In [1]: import numpy as np

In [2]: import numpy.linalg as la

In [3]: np.set_printoptions(suppress=True, linewidth=200)

In [4]: K = np.load("test18.npy")

In [5]: K
Out[5]: 
array([[-0.5, -0.4, -0.3, -2. , -0.3, -1.3, -0.8],
       [ 0.1, -0.4, -1.7,  0. , -1.1, -1.4,  1.4],
       [ 0. , -0.2,  2.2,  0.2,  0.3, -0.8, -0.3],
       [ 0.6, -0.5, -0.1, -1.5,  1.3,  0.3,  0.2],
       [-1. ,  1.1,  0.5, -2.3, -0.7,  0. , -1.4],
       [-0.1,  2.9,  0.5,  0. ,  0.3,  0.1, -0.4],
       [ 0.5,  0.5, -0.6,  0.1, -0.2, -1.3, -0.5],
       [ 0.9,  0.3, -0.2, -1. , -0.9,  1. ,  0.8],
       [ 1.2,  0.2, -1.2, -0.5, -0.2,  1.1,  1.3],
       [ 0.3,  2. , -0.3,  0.1,  1.4,  0.8, -2.7]])

In [6]: out = np.c_[K[:, :3] @ np.array([[1, 1, 1], [2, 1, 1], [2, -1, 2]]), np.array([2, 9, -1, -8, -5, 8, -3, -5, 3, 2])]

In [7]: out.round(2)
Out[7]: 
array([[-1.9, -0.6, -1.5,  2. ],
       [-4.1,  1.4, -3.7,  9. ],
       [ 4. , -2.4,  4.2, -1. ],
       [-0.6,  0.2, -0.1, -8. ],
       [ 2.2, -0.4,  1.1, -5. ],
       [ 6.7,  2.3,  3.8,  8. ],
       [ 0.3,  1.6, -0.2, -3. ],
       [ 1.1,  1.4,  0.8, -5. ],
       [-0.8,  2.6, -1. ,  3. ],
       [ 3.7,  2.6,  1.7,  2. ]])

In [8]: np.round(la.norm(la.qr(K)[0].T @ out, axis=0) ** 2 / ((out ** 2).sum(axis=0) + 1e-12), 2)
Out[8]: array([1.  , 1.  , 1.  , 0.66])

In [9]: la.matrix_rank(out)
Out[9]: np.int64(4)

In [10]: np.round(la.lstsq(K, out[:, 0])[0], 2) + 0
Out[10]: array([1., 2., 2., 0., 0., 0., 0.])
